In [1]: import numpy as np

In [2]: np.set_printoptions(precision=3, suppress=True, linewidth=100, floatmode="fixed")

In [3]: K = np.load("dump.npy")

In [4]: K
Out[4]: 
array([[-6,  0],
       [ 0,  0],
       [ 6,  0]])

In [5]: # column 0 is much longer than the rest

In [6]: np.round(np.trace(np.linalg.pinv(K) @ K), 3)
Out[6]: np.float64(1.0)

In [7]: np.abs(np.diag(np.linalg.qr(K)[1])) > 1e-9
Out[7]: array([ True, False])

In [8]: np.linalg.lstsq(K[:-1].T, K[-1])[2]
Out[8]: np.int32(1)

In [9]: K @ np.linalg.pinv(K) @ K
Out[9]: 
array([[-6.000,  0.000],
       [ 0.000,  0.000],
       [ 6.000,  0.000]])

In [10]: np.allclose(K[:-1].T @ np.linalg.lstsq(K[:-1].T, K[-1])[0], K[-1])
Out[10]: True

In [11]: np.linalg.cond(K) > 100
Out[11]: np.True_

In [12]: np.linalg.matrix_rank(K, rtol=0.1)
Out[12]: np.int64(1)

In [13]: E = np.loadtxt("sample12.csv", delimiter=",")

In [14]: E
Out[14]: 
array([[1.000, 0.000, 0.000, 5.000, 0.000, 1.000],
       [1.000, 2.000, 1.000, 0.000, 1.000, 0.000],
       [1.000, 1.000, 0.000, 0.000, 3.000, 0.000]])

In [15]: u, v = E[1], E[0]

In [16]: u @ u
Out[16]: np.float64(7.0)

In [17]: p = (u @ v) / (u @ u) * u

In [18]: np.linalg.matrix_rank(np.outer(u, v))
Out[18]: np.int64(1)

In [19]: v - p
Out[19]: array([ 0.857, -0.286, -0.143,  5.000, -0.143,  1.000])

In [20]: np.round(np.linalg.norm(u + v) ** 2 + np.linalg.norm(u - v) ** 2, 3)
Out[20]: np.float64(68.0)

In [21]: x = np.array([1, 7, 7, 1, 3, 7])

In [22]: np.sign((E @ x).round(6))
Out[22]: array([1.000, 1.000, 1.000])

In [23]: np.einsum("ij,j->i", E, x)
Out[23]: array([13.000, 25.000, 17.000])

In [24]: (E * x).sum(axis=1)
Out[24]: array([13.000, 25.000, 17.000])

In [25]: E * x
Out[25]: 
array([[ 1.000,  0.000,  0.000,  5.000,  0.000,  7.000],
       [ 1.000, 14.000,  7.000,  0.000,  3.000,  0.000],
       [ 1.000,  7.000,  0.000,  0.000,  9.000,  0.000]])

In [26]: blk = np.stack([E, 2 * E, E[::-1]])

In [27]: np.linalg.norm(blk, axis=(1, 2))
Out[27]: array([ 6.708, 13.416,  6.708])

In [28]: blk.shape
Out[28]: (3, 3, 6)

In [29]: np.linalg.matrix_rank(blk)
Out[29]: array([3, 3, 3])

In [30]: (blk @ E.T).shape
Out[30]: (3, 3, 3)

In [31]: Y = E / np.linalg.norm(E, axis=1, keepdims=True)

In [32]: G = Y @ Y.T

In [33]: np.argwhere(np.triu(np.abs(G) > 0.95, 1))
Out[33]: array([], shape=(0, 2), dtype=int64)

In [34]: np.linalg.norm(Y, axis=1)
Out[34]: array([1.000, 1.000, 1.000])

In [35]: np.round(np.degrees(np.arccos(np.clip(G[2, 0], -1, 1))), 3)
Out[35]: np.float64(86.673)

In [36]: (np.abs(G) > 0.9).astype(int)
Out[36]: 
array([[1, 0, 0],
       [0, 1, 0],
       [0, 0, 1]])

In [37]: A = np.loadtxt("a.csv", delimiter=",")

In [38]: A
Out[38]: 
array([[ 0.000,  3.000, -3.000, -1.000,  2.000,  3.000, -1.000],
       [ 0.000,  0.000,  3.000, -2.000,  1.000, -2.000, -3.000],
       [ 0.000,  0.000,  0.000,  3.000, -1.000, -3.000,  3.000],
       [ 0.000,  0.000,  0.000,  0.000, -1.000,  3.000, -1.000],
       [ 0.000,  0.000,  0.000,  0.000,  0.000,  0.000,  3.000],
       [ 0.000,  0.000,  0.000,  0.000,  0.000,  0.000, -2.000],
       [ 0.000,  0.000,  0.000,  0.000,  0.000,  0.000,  0.000]])

In [39]: # rows and columns are dependent

In [40]: A @ A
Out[40]: 
array([[  0.000,   0.000,   9.000, -15.000,   7.000,   0.000, -17.000],
       [  0.000,   0.000,   0.000,   9.000,  -1.000, -15.000,  18.000],
       [  0.000,   0.000,   0.000,   0.000,  -3.000,   9.000,   0.000],
       [  0.000,   0.000,   0.000,   0.000,   0.000,   0.000,  -9.000],
       [  0.000,   0.000,   0.000,   0.000,   0.000,   0.000,   0.000],
       [  0.000,   0.000,   0.000,   0.000,   0.000,   0.000,   0.000],
       [  0.000,   0.000,   0.000,   0.000,   0.000,   0.000,   0.000]])

In [41]: np.linalg.matrix_rank(A - A[0, 0] * np.eye(7))
Out[41]: np.int64(5)

In [42]: [int(np.linalg.matrix_rank(np.linalg.matrix_power(A, p))) for p in range(1, 8)]
Out[42]: [5, 4, 3, 2, 1, 0, 0]

In [43]: np.sort(np.linalg.eigvals(A))
Out[43]: array([0.000, 0.000, 0.000, 0.000, 0.000, 0.000, 0.000])

In [44]: np.prod(np.diag(A)), round(float(np.linalg.det(A)), 3)
Out[44]: (np.float64(0.0), 0.0)

In [45]: Uu, sig, Vh = np.linalg.svd(A)

In [46]: vecs = Vh[:(sig > 1e-8).sum()]

In [47]: rng = np.random.default_rng(43639)

In [48]: x = A[2] + -2 * A[1] + rng.integers(2) * np.eye(7)[4]

In [49]: x
Out[49]: array([ 0.000,  0.000, -6.000,  7.000, -3.000,  1.000,  9.000])

In [50]: round(float(np.linalg.norm(x - vecs.T @ vecs @ x)), 3)
Out[50]: 0.0

In [51]: np.unravel_index(np.abs(A).argmax(), A.shape)
Out[51]: (np.int64(0), np.int64(1))

In [52]: np.abs(A).max()
Out[52]: np.float64(3.0)

In [53]: A.shape
Out[53]: (7, 7)

In [54]: np.round(np.trace(np.linalg.pinv(A) @ A), 3)
Out[54]: np.float64(5.0)

In [55]: np.round(A @ np.linalg.pinv(A) @ A, 3) + 0
Out[55]: 
array([[ 0.000,  3.000, -3.000, -1.000,  2.000,  3.000, -1.000],
       [ 0.000,  0.000,  3.000, -2.000,  1.000, -2.000, -3.000],
       [ 0.000,  0.000,  0.000,  3.000, -1.000, -3.000,  3.000],
       [ 0.000,  0.000,  0.000,  0.000, -1.000,  3.000, -1.000],
       [ 0.000,  0.000,  0.000,  0.000,  0.000,  0.000,  3.000],
       [ 0.000,  0.000,  0.000,  0.000,  0.000,  0.000, -2.000],
       [ 0.000,  0.000,  0.000,  0.000,  0.000,  0.000,  0.000]])

In [56]: np.unique(A.round(6), axis=0).shape
Out[56]: (7, 7)

In [57]: round(np.linalg.norm(A[1] - A[0]), 3)
Out[57]: np.float64(8.718)

In [58]: round(np.linalg.norm(A, 1), 3), round(np.linalg.norm(A, np.inf), 3)
Out[58]: (np.float64(13.0), np.float64(13.0))

In [59]: data = np.loadtxt("block13.csv", delimiter=",")

In [60]: data
Out[60]: 
array([[ 4.000,  3.000,  0.000,  0.000],
       [-1.000,  5.000,  0.000,  0.000],
       [ 0.000,  0.000,  4.000,  3.000],
       [ 0.000,  0.000, -1.000,  5.000]])

In [61]: # splits into 2 blocks

In [62]: blk = np.stack([data, 3 * data, data[::-1]])

In [63]: np.linalg.matrix_rank(blk)
Out[63]: array([4, 4, 4])

In [64]: np.linalg.matrix_rank(blk.reshape(3, -1))
Out[64]: np.int64(2)

In [65]: np.einsum("bij,cij->bc", blk, blk)
Out[65]: 
array([[102.000, 306.000,   0.000],
       [306.000, 918.000,   0.000],
       [  0.000,   0.000, 102.000]])

In [66]: np.linalg.det(blk)
Out[66]: array([  529.000, 42849.000,   529.000])

In [67]: blk.sum(axis=0)
Out[67]: 
array([[16.000, 12.000, -1.000,  5.000],
       [-4.000, 20.000,  4.000,  3.000],
       [-1.000,  5.000, 16.000, 12.000],
       [ 4.000,  3.000, -4.000, 20.000]])
